$ python3 -q
>>> import numpy as np
>>> import numpy.linalg as la
>>> np.set_printoptions(precision=2, suppress=True, linewidth=160)
>>> rd = lambda a: np.round(a, 2) + 0
>>> J = np.array([[1, -2, 2, -1, -2],
...     [-2, 1, 1, -1, -1],
...     [1, -1, -2, -1, 2],
...     [0, -1, -2, -2, 2],
...     [1, -1, 0, -2, 0],
...     [0, 0, -1, 0, 1],
...     [-2, -1, -1, 0, 1],
...     [-2, -1, -2, 1, -2],
...     [-2, 2, 2, 2, -1],
...     [1, 0, 0, 1, 1],
...     [2, -2, 0, -2, 0],
...     [0, -2, -2, -1, 1],
...     [-1, -1, 2, 0, 2],
...     [2, 0, -2, -2, 0]])
>>> print(J)
[[ 1 -2  2 -1 -2]
 [-2  1  1 -1 -1]
 [ 1 -1 -2 -1  2]
 [ 0 -1 -2 -2  2]
 [ 1 -1  0 -2  0]
 [ 0  0 -1  0  1]
 [-2 -1 -1  0  1]
 [-2 -1 -2  1 -2]
 [-2  2  2  2 -1]
 [ 1  0  0  1  1]
 [ 2 -2  0 -2  0]
 [ 0 -2 -2 -1  1]
 [-1 -1  2  0  2]
 [ 2  0 -2 -2  0]]
>>> A2 = np.c_[J[:, :2] @ np.array([[-4, -9], [1, 3]]), np.array([-2, 1, 0, 3, -1, 3, 0, 1, 0, 2, -2, 0, 0, 1])]
>>> print(A2)
[[ -6 -15  -2]
 [  9  21   1]
 [ -5 -12   0]
 [ -1  -3   3]
 [ -5 -12  -1]
 [  0   0   3]
 [  7  15   0]
 [  7  15   1]
 [ 10  24   0]
 [ -4  -9   2]
 [-10 -24  -2]
 [ -2  -6   0]
 [  3   6   0]
 [ -8 -18   1]]
>>> print(la.matrix_rank(np.c_[J, A2]))
6
>>> print(rd(la.norm(A2 - J @ la.lstsq(J, A2)[0], axis=0)))
[0.   0.   4.01]
>>> print(rd(la.lstsq(J, A2[:, 0])[0]))
[-4.  1.  0.  0.  0.]
>>> print(rd(la.norm(la.qr(J)[0].T @ A2, axis=0) ** 2 / ((A2 ** 2).sum(axis=0) + 1e-12)))
[1.   1.   0.53]
>>> D = la.norm(J[:, None] - J[None], axis=-1)
>>> print(np.flatnonzero(D[5] < D.mean() / 2))
[5 9]
>>> print(np.unravel_index(D.round(6).argmax(), D.shape))
(np.int64(3), np.int64(8))
>>> print(rd(la.norm(J, axis=1)))
[3.74 2.83 3.32 3.61 2.45 1.41 2.65 3.74 4.12 1.73 3.46 3.16 3.16 3.46]
>>> print(D.shape)
(14, 14)
>>> print(rd(D[:5, :5]))
[[0.   4.47 5.74 5.92 3.16]
 [4.47 0.   5.57 5.2  4.  ]
 [5.74 5.57 0.   1.41 3.  ]
 [5.92 5.2  1.41 0.   3.  ]
 [3.16 4.   3.   3.   0.  ]]
>>> print(D.mean(axis=1).argmax())
8
